In [1]: import numpy as np

In [2]: np.set_printoptions(precision=2, suppress=True, linewidth=200, legacy="1.25")

In [3]: rng = np.random.default_rng(9507)

In [4]: z = rng.integers(0, 2, 6)

In [5]: K = np.array([[2, 2, 2, 2, 1, 2],
   ...:     [0, 2, 3, 2, 2, 1],
   ...:     [0, 3, 0, 2, 3, 1],
   ...:     [3, 3, 2, 1, 3, 1],
   ...:     [1, 1, 0, 0, 0, 1],
   ...:     [3, 0, 3, 2, 1, 3]]) * (z[:, None] == z)

In [6]: print(K)
[[2 0 0 2 1 2]
 [0 2 3 0 0 0]
 [0 3 0 0 0 0]
 [3 0 0 1 3 1]
 [1 0 0 0 0 1]
 [3 0 0 2 1 3]]

In [7]: Uu, s, vt = np.linalg.svd(K)

In [8]: print(np.argmax(s[:-1] / (s[1:] + 1e-6)) + 1)
5

In [9]: out = Uu[:, :5] @ np.diag(s[:5]) @ vt[:5]

In [10]: print(out.round(2) + 0)
[[2. 0. 0. 2. 1. 2.]
 [0. 2. 3. 0. 0. 0.]
 [0. 3. 0. 0. 0. 0.]
 [3. 0. 0. 1. 3. 1.]
 [1. 0. 0. 0. 0. 1.]
 [3. 0. 0. 2. 1. 3.]]

In [11]: print(round(float(np.linalg.norm(K - out) / np.linalg.norm(K)), 2))
0.0

In [12]: print(np.round(np.abs(K - out).max(), 2))
0.0

In [13]: print(np.linalg.matrix_rank(out))
5

In [14]: out = K / np.linalg.norm(K, axis=1, keepdims=True)

In [15]: C2 = out @ out.T

In [16]: print(np.argwhere(np.triu(np.abs(C2) > 0.95, 1)))
[[0 5]]

In [17]: print((C2 - 2 * np.eye(6)).round(6).argmax(axis=1))
[5 2 1 0 5 0]

In [18]: print(C2[4])
[0.78 0.   0.   0.63 1.   0.88]

In [19]: data = np.vander(np.arange(5) - 2, 4, increasing=True)

In [20]: print(data)
[[ 1 -2  4 -8]
 [ 1 -1  1 -1]
 [ 1  0  0  0]
 [ 1  1  1  1]
 [ 1  2  4  8]]

In [21]: out = data / np.sqrt((data ** 2).mean(axis=1, keepdims=True))

In [22]: print(np.linalg.matrix_rank(out) == np.linalg.matrix_rank(data))
True

In [23]: print(data - data.mean(axis=1, keepdims=True))
[[ 2.25 -0.75  5.25 -6.75]
 [ 1.   -1.    1.   -1.  ]
 [ 0.75 -0.25 -0.25 -0.25]
 [ 0.    0.    0.    0.  ]
 [-2.75 -1.75  0.25  4.25]]

In [24]: print(out[1])
[ 1. -1.  1. -1.]

In [25]: print(np.linalg.matrix_rank(data - data.mean(axis=1, keepdims=True)))
3

In [26]: P = data @ np.linalg.solve(data.T @ data, data.T)

In [27]: print(np.diag(P))
[0.99 0.77 0.49 0.77 0.99]

In [28]: t3 = np.stack([data, 5 * data, data[::-1]])

In [29]: print(np.einsum("bij,cij->bc", t3, t3))
[[ 179  895 -101]
 [ 895 4475 -505]
 [-101 -505  179]]

In [30]: print(t3.shape)
(3, 5, 4)

In [31]: out = np.c_[data[:, :3] @ np.array([[1, 0, 1], [-1, 0, 2], [2, 0, -2]]), np.array([-1, -1, -2, -1, -2])]

In [32]: print(out)
[[ 11   0 -11  -1]
 [  4   0  -3  -1]
 [  1   0   1  -2]
 [  2   0   1  -1]
 [  7   0  -3  -2]]

In [33]: print(np.linalg.matrix_rank(out))
3

In [34]: rank = np.linalg.matrix_rank(K)

In [35]: print(rank)
5

In [36]: ns = np.linalg.svd(K)[2][rank:].T

In [37]: print(np.round(ns[:, 0] / ns[np.abs(ns[:, 0]).round(6).argmax(), 0], 2) + 0)
[ 1.   0.   0.   0.4 -0.8 -1. ]

In [38]: print(np.round(K @ ns, 2) + 0)
[[0.]
 [0.]
 [0.]
 [0.]
 [0.]
 [0.]]

In [39]: print([int(np.linalg.matrix_rank(K[:, :j + 1])) for j in range(6)])
[1, 2, 3, 4, 5, 5]

In [40]: m1 = np.load("dump.npy")

In [41]: print(m1)
[[ 8  6  2]
 [ 6 10  3]
 [ 2  3  0]]

In [42]: vals, vecs = np.linalg.eigh(m1)

In [43]: vec = np.array([5, 5, 9])

In [44]: print(np.abs(m1).sum(axis=1).max(), np.round(np.abs(vals).max(), 2))
19 15.89

In [45]: print((np.sign(vecs[:, -1].round(6)) == np.sign(vecs[0, -1].round(6))).astype(int))
[1 1 1]

In [46]: print(np.linalg.eigvalsh(m1[1:, 1:]))
[-0.83 10.83]
